In [1]: import numpy as np

In [2]: import numpy.linalg as la

In [3]: np.set_printoptions(suppress=True, linewidth=120)

In [4]: m1 = np.load("run17.npy")

In [5]: m1
Out[5]: 
array([[ 1.05,  2.81],
       [ 2.81, -1.05]])

In [6]: # equal to its transpose

In [7]: rng = np.random.default_rng(8869)

In [8]: z = rng.permutation(2)

In [9]: z
Out[9]: array([1, 0])

In [10]: M2 = m1[z][:, z]

In [11]: np.round(np.sort(np.abs(la.eigvals(M2))), 2)
Out[11]: array([3., 3.])

In [12]: np.diag(M2)
Out[12]: array([-1.05,  1.05])

In [13]: np.allclose(M2, m1)
Out[13]: False

In [14]: M2
Out[14]: 
array([[-1.05,  2.81],
       [ 2.81,  1.05]])

In [15]: round(la.eigvalsh(m1).min(), 2)
Out[15]: np.float64(-3.0)

In [16]: [round(float(la.det(m1[:i, :i])), 2) + 0 for i in range(1, 3)]
Out[16]: [1.05, -9.0]

In [17]: w, evecs = la.eigh(m1)

In [18]: x = np.array([7, 3])

In [19]: x @ m1 @ x
Out[19]: np.float64(160.02)

In [20]: round(x @ m1 @ x / (x @ x), 2), round(float(w[0]), 2), round(w[-1], 2)
Out[20]: (np.float64(2.76), -3.0, np.float64(3.0))

In [21]: np.round(evecs * np.abs(w) @ evecs.T, 2) + 0
Out[21]: 
array([[3., 0.],
       [0., 3.]])

In [22]: np.round(la.eigvalsh(m1[1:, 1:]), 2)
Out[22]: array([-1.05])

In [23]: t3 = np.stack([m1, 4 * m1, m1[::-1]])

In [24]: np.round(np.einsum("bij,cij->bc", t3, t3), 2)
Out[24]: 
array([[ 18.  ,  71.99,   0.  ],
       [ 71.99, 287.96,   0.  ],
       [  0.  ,   0.  ,  18.  ]])

In [25]: t3.shape
Out[25]: (3, 2, 2)

In [26]: la.matrix_rank(t3.reshape(3, -1))
Out[26]: np.int64(2)

In [27]: np.round(m1.T @ m1, 2) + 0
Out[27]: 
array([[9., 0.],
       [0., 9.]])

In [28]: round(m1[:, 1] @ m1[:, 0], 2)
Out[28]: np.float64(0.0)

In [29]: data = np.array([[1, 5, 0, 0, 0, 0],
    ...:     [5, 0, 0, 0, 0, 0],
    ...:     [5, 0, 0, 0, 0, 0],
    ...:     [0, 0, 1, 5, 0, 0],
    ...:     [0, 0, 5, 0, 0, 0],
    ...:     [0, 0, 5, 0, 0, 0],
    ...:     [0, 0, 0, 0, 1, 5],
    ...:     [0, 0, 0, 0, 5, 0],
    ...:     [0, 0, 0, 0, 5, 0]])

In [30]: data
Out[30]: 
array([[1, 5, 0, 0, 0, 0],
       [5, 0, 0, 0, 0, 0],
       [5, 0, 0, 0, 0, 0],
       [0, 0, 1, 5, 0, 0],
       [0, 0, 5, 0, 0, 0],
       [0, 0, 5, 0, 0, 0],
       [0, 0, 0, 0, 1, 5],
       [0, 0, 0, 0, 5, 0],
       [0, 0, 0, 0, 5, 0]])

In [31]: M2 = np.c_[data[:, :4] @ np.array([[0, 0, 0, 2], [1, 1, 0, 2], [2, 0, 1, 2], [0, 3, 3, 0]]), np.array([-3, 1, -2, -1, -1, -1, -1, -1, 1])]

In [32]: M2
Out[32]: 
array([[ 5,  5,  0, 12, -3],
       [ 0,  0,  0, 10,  1],
       [ 0,  0,  0, 10, -2],
       [ 2, 15, 16,  2, -1],
       [10,  0,  5, 10, -1],
       [10,  0,  5, 10, -1],
       [ 0,  0,  0,  0, -1],
       [ 0,  0,  0,  0, -1],
       [ 0,  0,  0,  0,  1]])

In [33]: la.matrix_rank(np.c_[data, M2])
Out[33]: np.int64(7)

In [34]: la.matrix_rank(M2)
Out[34]: np.int64(5)

In [35]: np.round(la.lstsq(data, M2[:, 0])[0], 2) + 0
Out[35]: array([0., 1., 2., 0., 0., 0.])
